In [1]: import numpy as np

In [2]: np.set_printoptions(precision=3, suppress=True, linewidth=100)

In [3]: def rnd(a):
   ...:     return np.round(a, 3) + 0
   ...: 

In [4]: F = np.array([[2, 0, 3, 2, 2, -5, -1, -1],
   ...:     [0, -4, 4, -1, 4, -3, 3, 2],
   ...:     [3, 4, -2, 2, 5, -6, -2, 0],
   ...:     [2, -1, 2, -6, 5, 1, 0, -1],
   ...:     [2, 4, 5, 5, -2, 2, 1, -3],
   ...:     [-5, -3, -6, 1, 2, 4, -1, -5],
   ...:     [-1, 3, -2, 0, 1, -1, -6, 1],
   ...:     [-1, 2, 0, -1, -3, -5, 1, -2]])

In [5]: other = F / np.sqrt((F ** 2).mean(axis=1, keepdims=True))

In [6]: rnd(other[2])
Out[6]: array([ 0.857,  1.143, -0.571,  0.571,  1.429, -1.714, -0.571,  0.   ])

In [7]: np.linalg.matrix_rank(F - F.mean(axis=1, keepdims=True))
Out[7]: np.int64(7)

In [8]: rnd(np.sort(np.abs(np.linalg.eigvals(F))))
Out[8]: array([ 1.774,  3.761,  5.421,  7.088,  7.406, 11.04 , 11.506, 13.637])

In [9]: F.inv()
---------------------------------------------------------------------------
AttributeError                            Traceback (most recent call last)
Cell In[9], line 1
----> 1 F.inv()

AttributeError: 'numpy.ndarray' object has no attribute 'inv'

In [10]: np.allclose(F @ F.T, F.T @ F)
Out[10]: True

In [11]: other = np.array([[-2, 3, 2, 2, -1, -3, 2, -3, 1, 1, 2],
    ...:     [1, 1, 0, -3, -2, 2, 2, 3, -3, -1, 3],
    ...:     [1, -1, -3, -1, 3, 3, 3, 3, -2, 2, -1],
    ...:     [0, 3, 3, 2, 2, -2, -1, 2, 2, -2, 0],
    ...:     [-2, -3, -1, 2, 2, -3, 1, -3, -2, 1, 3],
    ...:     [-3, 2, -2, 2, 3, 0, -2, 1, 2, 0, -2],
    ...:     [-2, -2, 0, 1, 2, 3, 3, -3, -1, -2, -2],
    ...:     [-3, -1, 1, -2, -1, 0, -2, -3, -3, 3, -3],
    ...:     [-2, -2, -1, -3, -3, -1, 2, 1, 3, 0, -3],
    ...:     [3, 1, 3, -3, -3, 0, -3, -2, -1, 2, 3],
    ...:     [-1, -3, 3, 0, -2, 1, 1, 3, 1, -3, 0]])

In [12]: mat = other + other.T

In [13]: print(mat)
[[-4  4  3  2 -3 -6  0 -6 -1  4  1]
 [ 4  2 -1  0 -5  4  0  2 -5  0  0]
 [ 3 -1 -6  2  2  1  3  4 -3  5  2]
 [ 2  0  2  4  4  0  0  0 -1 -5  0]
 [-3 -5  2  4  4  0  3 -4 -5 -2  1]
 [-6  4  1  0  0  0  1  1  1  0 -1]
 [ 0  0  3  0  3  1  6 -5  1 -5 -1]
 [-6  2  4  0 -4  1 -5 -6 -2  1  0]
 [-1 -5 -3 -1 -5  1  1 -2  6 -1 -2]
 [ 4  0  5 -5 -2  0 -5  1 -1  4  0]
 [ 1  0  2  0  1 -1 -1  0 -2  0  0]]

In [14]: rnd(np.linalg.svd(mat, compute_uv=False))
Out[14]: array([17.549, 16.231, 12.532, 10.921,  8.971,  8.166,  6.871,  5.319,  2.699,  1.459,  0.437])

In [15]: print(rnd(np.linalg.norm(mat)))
32.863

In [16]: mat.sum(axis=1)
Out[16]: array([ -6,   1,  12,   6,  -5,   1,   3, -15, -12,   1,   0])

In [17]: np.abs(mat).max()
Out[17]: np.int64(6)

In [18]: np.diff(mat, axis=0)
Out[18]: 
array([[  8,  -2,  -4,  -2,  -2,  10,   0,   8,  -4,  -4,  -1],
       [ -1,  -3,  -5,   2,   7,  -3,   3,   2,   2,   5,   2],
       [ -1,   1,   8,   2,   2,  -1,  -3,  -4,   2, -10,  -2],
       [ -5,  -5,   0,   0,   0,   0,   3,  -4,  -4,   3,   1],
       [ -3,   9,  -1,  -4,  -4,   0,  -2,   5,   6,   2,  -2],
       [  6,  -4,   2,   0,   3,   1,   5,  -6,   0,  -5,   0],
       [ -6,   2,   1,   0,  -7,   0, -11,  -1,  -3,   6,   1],
       [  5,  -7,  -7,  -1,  -1,   0,   6,   4,   8,  -2,  -2],
       [  5,   5,   8,  -4,   3,  -1,  -6,   3,  -7,   5,   2],
       [ -3,   0,  -3,   5,   3,  -1,   4,  -1,  -1,  -4,   0]])

In [19]: np.linalg.matrix_rank(mat)
Out[19]: np.int64(11)
